>>> import numpy as np
>>> import numpy.linalg as la
>>> np.set_printoptions(suppress=True, linewidth=140)
>>> A = np.loadtxt("run13.csv", delimiter=",")
>>> A
array([[ 12.92 , -10.063,   7.576,  -7.723, -10.343,   7.868, -10.443,   7.556,   2.698, -10.331],
       [ -4.814,   3.631,  -2.712,   2.685,   3.619,  -2.942,   3.816,  -2.83 ,  -0.82 ,   3.759],
       [ -5.59 ,   4.499,  -3.385,   3.252,   4.512,  -3.341,   4.356,  -3.392,  -1.188,   4.477],
       [ -6.953,   5.637,  -4.21 ,   4.263,   5.825,  -4.189,   5.713,  -4.212,  -1.371,   5.417],
       [  0.297,  -0.287,   0.294,  -0.009,  -0.143,   0.107,  -0.26 ,   0.196,  -0.024,  -0.026],
       [  6.96 ,  -5.341,   3.941,  -3.975,  -5.248,   3.983,  -5.413,   3.98 ,   1.374,  -5.569],
       [ -4.146,   3.559,  -2.533,   2.512,   3.32 ,  -2.517,   3.302,  -2.603,  -0.783,   3.568],
       [  3.92 ,  -3.373,   2.606,  -2.506,  -3.28 ,   2.491,  -3.277,   2.539,   0.958,  -3.329],
       [  4.565,  -3.562,   2.673,  -2.768,  -3.663,   2.673,  -3.633,   2.776,   1.049,  -3.729],
       [ -7.934,   6.324,  -4.679,   4.495,   6.325,  -4.795,   6.431,  -4.662,  -1.787,   6.369],
       [  0.788,  -0.623,   0.434,  -0.511,  -0.522,   0.342,  -0.523,   0.395,   0.213,  -0.499],
       [ -4.955,   3.902,  -2.804,   2.931,   3.975,  -2.978,   3.948,  -2.964,  -1.052,   3.977],
       [ -1.562,   1.355,  -1.07 ,   0.921,   1.241,  -0.79 ,   1.162,  -0.942,  -0.238,   1.279],
       [ -1.186,   1.094,  -0.941,   0.995,   1.085,  -0.89 ,   0.823,  -0.971,  -0.335,   1.055],
       [ -9.491,   7.583,  -5.864,   5.778,   7.707,  -5.491,   7.7  ,  -5.902,  -1.812,   7.695],
       [  1.825,  -1.614,   1.133,  -1.178,  -1.529,   1.156,  -1.44 ,   1.247,   0.311,  -1.367],
       [  4.179,  -3.254,   2.575,  -2.661,  -3.328,   2.447,  -3.374,   2.461,   0.845,  -3.279],
       [  7.48 ,  -6.047,   4.398,  -4.554,  -5.92 ,   4.659,  -6.044,   4.446,   1.528,  -6.133],
       [  0.55 ,  -0.381,   0.196,  -0.182,  -0.504,   0.174,  -0.373,   0.241,   0.196,  -0.424],
       [ -1.931,   1.416,  -1.214,   1.151,   1.433,  -1.027,   1.548,  -1.193,  -0.296,   1.289],
       [  5.544,  -4.389,   3.369,  -3.322,  -4.396,   3.272,  -4.654,   3.499,   1.075,  -4.466],
       [  0.008,   0.014,   0.052,   0.142,   0.135,  -0.144,   0.127,   0.093,  -0.142,   0.093],
       [ -0.524,   0.369,  -0.373,   0.474,   0.273,  -0.329,   0.514,  -0.297,  -0.232,   0.519],
       [ -1.83 ,   1.344,  -1.207,   1.039,   1.596,  -1.232,   1.492,  -1.245,  -0.262,   1.526],
       [  0.135,  -0.138,   0.217,  -0.142,  -0.209,   0.143,  -0.048,   0.055,   0.074,  -0.02 ],
       [  1.2  ,  -0.835,   0.764,  -0.762,  -0.831,   0.612,  -0.937,   0.653,   0.29 ,  -0.944],
       [  6.451,  -5.241,   3.954,  -3.898,  -5.263,   4.176,  -5.38 ,   3.958,   1.422,  -5.412],
       [ -6.535,   5.315,  -4.039,   3.94 ,   5.247,  -4.017,   5.31 ,  -3.931,  -1.304,   5.302],
       [-11.599,   9.4  ,  -7.247,   7.003,   9.329,  -7.002,   9.324,  -7.091,  -2.234,   9.245],
       [ -2.879,   2.579,  -1.767,   1.747,   2.289,  -1.564,   2.316,  -1.697,  -0.602,   2.211],
       [  7.287,  -5.471,   4.406,  -4.142,  -5.55 ,   4.264,  -5.656,   4.226,   1.484,  -5.623],
       [ -3.506,   2.683,  -2.195,   1.949,   2.67 ,  -2.129,   2.748,  -2.079,  -0.597,   2.697],
       [  0.422,  -0.407,   0.254,  -0.325,  -0.153,   0.369,  -0.579,   0.265,  -0.058,  -0.502],
       [ -5.046,   3.956,  -3.191,   2.995,   4.062,  -3.294,   3.9  ,  -3.09 ,  -0.825,   4.054],
       [ -3.984,   3.363,  -2.556,   2.45 ,   3.281,  -2.395,   3.465,  -2.333,  -0.929,   3.239],
       [  3.383,  -2.471,   1.844,  -1.974,  -2.574,   1.924,  -2.627,   1.908,   0.702,  -2.733],
       [  6.409,  -5.037,   3.89 ,  -3.819,  -4.911,   3.909,  -5.131,   3.764,   1.094,  -5.141],
       [ -9.312,   7.549,  -5.669,   5.694,   7.813,  -5.608,   7.509,  -5.774,  -1.977,   7.529],
       [  2.504,  -2.285,   1.526,  -1.466,  -2.136,   1.505,  -2.18 ,   1.597,   0.648,  -2.083],
       [  1.536,  -1.329,   0.802,  -0.774,  -1.295,   0.877,  -1.309,   0.822,   0.251,  -1.056],
       [  4.802,  -3.892,   3.107,  -2.859,  -3.885,   2.99 ,  -3.86 ,   3.052,   1.076,  -3.983]])
>>> M2 = np.c_[A[:, :1] @ np.array([[2]]), np.array([0, 2, 0, 1, 2, 3, 3, 0, 3, 2, 2, 2, 1, 1, 2, 2, 0, 1, 3, 0, 0, 3, 1, 0, 0, 2, 1, 1, 2, 0, 3, 2, 0, 0, 2, 1, 1, 2, 1, 1, 2])]
>>> M2
array([[ 25.84 ,   0.   ],
       [ -9.628,   2.   ],
       [-11.18 ,   0.   ],
       [-13.906,   1.   ],
       [  0.594,   2.   ],
       [ 13.92 ,   3.   ],
       [ -8.292,   3.   ],
       [  7.84 ,   0.   ],
       [  9.13 ,   3.   ],
       [-15.868,   2.   ],
       [  1.576,   2.   ],
       [ -9.91 ,   2.   ],
       [ -3.124,   1.   ],
       [ -2.372,   1.   ],
       [-18.982,   2.   ],
       [  3.65 ,   2.   ],
       [  8.358,   0.   ],
       [ 14.96 ,   1.   ],
       [  1.1  ,   3.   ],
       [ -3.862,   0.   ],
       [ 11.088,   0.   ],
       [  0.016,   3.   ],
       [ -1.048,   1.   ],
       [ -3.66 ,   0.   ],
       [  0.27 ,   0.   ],
       [  2.4  ,   2.   ],
       [ 12.902,   1.   ],
       [-13.07 ,   1.   ],
       [-23.198,   2.   ],
       [ -5.758,   0.   ],
       [ 14.574,   3.   ],
       [ -7.012,   2.   ],
       [  0.844,   0.   ],
       [-10.092,   0.   ],
       [ -7.968,   2.   ],
       [  6.766,   1.   ],
       [ 12.818,   1.   ],
       [-18.624,   2.   ],
       [  5.008,   1.   ],
       [  3.072,   1.   ],
       [  9.604,   2.   ]])
>>> np.round(la.lstsq(A, M2[:, 0])[0], 3) + 0
array([2., 0., 0., 0., 0., 0., 0., 0., 0., 0.])
>>> la.matrix_rank(M2)
np.int64(2)
